>>> import numpy as np
>>> from numpy import linalg as LA
>>> np.set_printoptions(precision=2, suppress=True, linewidth=160, floatmode="fixed")
>>> J = np.array([[1.1, 2.0, 1.0, 3.0, -1.0, 4.0, -5.0],
...     [1.0, -4.9, 1.0, -2.0, 2.0, 0.0, 4.0],
...     [-5.0, -3.0, -0.9, 2.0, 5.0, -5.0, 3.0],
...     [-5.0, -1.0, -5.0, 2.1, 5.0, -4.0, 0.0],
...     [0.0, 0.0, 0.0, 1.0, 1.1, -5.0, 2.0],
...     [-3.0, -3.0, 4.0, 0.0, 2.0, 5.1, 0.0],
...     [1.0, 2.0, 1.0, 3.0, -1.0, 4.0, -4.9]])
>>> O, R = LA.qr(J)
>>> print(np.abs(np.diag(R)))
[7.89 6.18 5.69 3.84 0.71 4.73 0.06]
>>> print(O.shape, R.shape)
(7, 7) (7, 7)
>>> print(np.round(O @ R, 2) + 0)
[[ 1.10  2.00  1.00  3.00 -1.00  4.00 -5.00]
 [ 1.00 -4.90  1.00 -2.00  2.00  0.00  4.00]
 [-5.00 -3.00 -0.90  2.00  5.00 -5.00  3.00]
 [-5.00 -1.00 -5.00  2.10  5.00 -4.00  0.00]
 [ 0.00  0.00  0.00  1.00  1.10 -5.00  2.00]
 [-3.00 -3.00  4.00  0.00  2.00  5.10  0.00]
 [ 1.00  2.00  1.00  3.00 -1.00  4.00 -4.90]]
>>> print(np.round(O.T @ O, 2) + 0)
[[1.00 0.00 0.00 0.00 0.00 0.00 0.00]
 [0.00 1.00 0.00 0.00 0.00 0.00 0.00]
 [0.00 0.00 1.00 0.00 0.00 0.00 0.00]
 [0.00 0.00 0.00 1.00 0.00 0.00 0.00]
 [0.00 0.00 0.00 0.00 1.00 0.00 0.00]
 [0.00 0.00 0.00 0.00 0.00 1.00 0.00]
 [0.00 0.00 0.00 0.00 0.00 0.00 1.00]]
>>> print(np.allclose(R.T @ R, J.T @ J))
True
>>> print(round(np.trace(O @ O.T), 2))
7.0
>>> mat = np.load("dump.npy")
>>> print(mat)
[[-0.86 -0.84  0.29  1.37 -2.37]
 [-0.75 -0.16  0.65  1.44 -2.43]
 [-1.56 -1.07 -0.27  1.10  2.04]
 [ 1.04 -1.80 -2.03 -0.13 -0.74]
 [-0.97 -0.28  1.57  1.82 -1.48]
 [-0.37 -1.26 -0.65  0.75 -2.51]
 [ 1.02 -1.71 -0.27  1.41 -1.73]
 [-0.74 -0.04 -2.09 -2.01  0.18]
 [ 1.06 -0.07 -2.41 -1.33  0.55]
 [ 0.01 -0.73 -1.88 -0.57  2.15]
 [-0.51 -0.36  0.94  0.36  2.76]
 [ 2.84 -0.28  0.74 -0.35  0.43]
 [ 1.25 -1.78 -1.68 -0.82 -0.89]
 [ 0.91  2.04  1.14  1.14  1.18]
 [ 2.11 -0.16 -1.85  0.43 -0.95]
 [-0.58 -1.30  0.81 -2.47  0.46]
 [-1.26  1.86 -0.35 -1.66 -1.04]
 [-1.77  1.46 -1.03 -0.55 -1.54]
 [-1.22  2.64 -0.21 -0.14  0.68]
 [ 1.26  1.30  0.06 -2.39  0.03]
 [-1.27 -0.72  2.05  1.21  1.10]
 [ 2.27 -1.29  1.09 -0.97 -0.24]
 [-1.75  0.06 -1.50  0.96 -1.66]
 [-1.38 -1.90 -0.58 -1.16 -1.35]
 [ 1.48  0.55 -2.11 -1.29 -0.62]
 [ 0.39 -1.14  1.47 -0.22 -2.31]
 [-1.22  0.31 -0.35 -2.02  1.79]
 [ 2.72 -1.03  0.66  0.28 -0.11]
 [ 2.08 -1.35 -0.81 -0.45  1.41]
 [ 0.08 -0.24  0.22  2.32  1.87]]
>>> print(mat.shape)
(30, 5)
>>> print(np.round(LA.norm(mat), 2))
16.43
>>> print(LA.matrix_rank(mat))
5
>>> print(np.unravel_index(np.abs(mat).argmax(), mat.shape))
(np.int64(11), np.int64(0))
>>> print(mat.sum(axis=0))
[ 4.31 -9.29 -8.38 -3.94 -5.34]
